In [1]: import numpy as np

In [2]: np.set_printoptions(precision=1, suppress=True, linewidth=200)

In [3]: other = np.array([[7, 6], [2, 8], [6, 8]])

In [4]: m1 = np.kron(np.eye(3, dtype=int), other)

In [5]: m1
Out[5]: 
array([[7, 6, 0, 0, 0, 0],
       [2, 8, 0, 0, 0, 0],
       [6, 8, 0, 0, 0, 0],
       [0, 0, 7, 6, 0, 0],
       [0, 0, 2, 8, 0, 0],
       [0, 0, 6, 8, 0, 0],
       [0, 0, 0, 0, 7, 6],
       [0, 0, 0, 0, 2, 8],
       [0, 0, 0, 0, 6, 8]])

In [6]: np.linalg.norm(m1, axis=1)
Out[6]: array([ 9.2,  8.2, 10. ,  9.2,  8.2, 10. ,  9.2,  8.2, 10. ])

In [7]: round(np.linalg.norm(m1[4], 1), 1), round(float(np.linalg.norm(m1[4], np.inf)), 1)
Out[7]: (np.float64(10.0), 8.0)

In [8]: np.round(np.linalg.norm(m1[4] - m1[6]), 1)
Out[8]: np.float64(12.4)

In [9]: round(float(np.linalg.norm(m1) ** 2 / np.linalg.norm(m1, 2) ** 2), 1)
Out[9]: 3.2

In [10]: A = np.loadtxt("test11.csv", delimiter=",")

In [11]: A
Out[11]: 
array([[8.9, 0.6, 0.6],
       [0.6, 0.1, 0.4],
       [0.6, 0.4, 2. ]])

In [12]: # rows and columns are dependent

In [13]: evals, V = np.linalg.eigh(A)

In [14]: x = np.array([1, 0, 1])

In [15]: round(np.abs(A).sum(axis=1).max(), 1), round(np.abs(evals).max(), 1)
Out[15]: (np.float64(10.1), np.float64(9.0))

In [16]: (np.sign(V[:, -1].round(6)) == np.sign(V[0, -1].round(6))).astype(int)
Out[16]: array([1, 1, 1])

In [17]: np.round(x @ A @ x, 1)
Out[17]: np.float64(12.1)

In [18]: round(x @ A @ x / (x @ x), 1), round(evals[0], 1), np.round(evals[-1], 1)
Out[18]: (np.float64(6.1), np.float64(0.0), np.float64(9.0))

In [19]: other = np.array([[0], [1]])

In [20]: feats = np.block([[np.zeros((2, 2)), other], [other.T, np.zeros((1, 1))]])

In [21]: feats
Out[21]: 
array([[0., 0., 0.],
       [0., 0., 1.],
       [0., 1., 0.]])

In [22]: # splits into 2 blocks

In [23]: np.sort(np.linalg.eigvals(feats).real)
Out[23]: array([-1.,  0.,  1.])

In [24]: (feats != 0).astype(int)
Out[24]: 
array([[0, 0, 0],
       [0, 0, 1],
       [0, 1, 0]])

In [25]: np.flatnonzero(np.linalg.matrix_power((feats != 0) + (feats.T != 0) + np.eye(3), 3)[2])
Out[25]: array([1, 2])

In [26]: np.linalg.svd(feats, compute_uv=False)
Out[26]: array([1., 1., 0.])

In [27]: feats[:, 0] @ feats[:, 1]
Out[27]: np.float64(0.0)

In [28]: np.linalg.norm(feats, axis=0)
Out[28]: array([0., 1., 1.])

In [29]: feats @ feats.T
Out[29]: 
array([[0., 0., 0.],
       [0., 1., 0.],
       [0., 0., 1.]])

In [30]: E = np.load("dump.npy")

In [31]: E
Out[31]: 
array([[ 8,  3, -1,  6,  0],
       [ 3, -8,  4,  1,  2],
       [-1,  4,  0, -5,  2],
       [ 6,  1, -5, 10, -4],
       [ 0,  2,  2, -4,  2]])

In [32]: # symmetric, so the eigenvalues are real

In [33]: rng = np.random.default_rng(923)

In [34]: labels = rng.permutation(5)

In [35]: labels
Out[35]: array([4, 2, 0, 1, 3])

In [36]: other = E[labels][:, labels]

In [37]: np.allclose(other, E)
Out[37]: False

In [38]: np.trace(other)
Out[38]: np.int64(12)
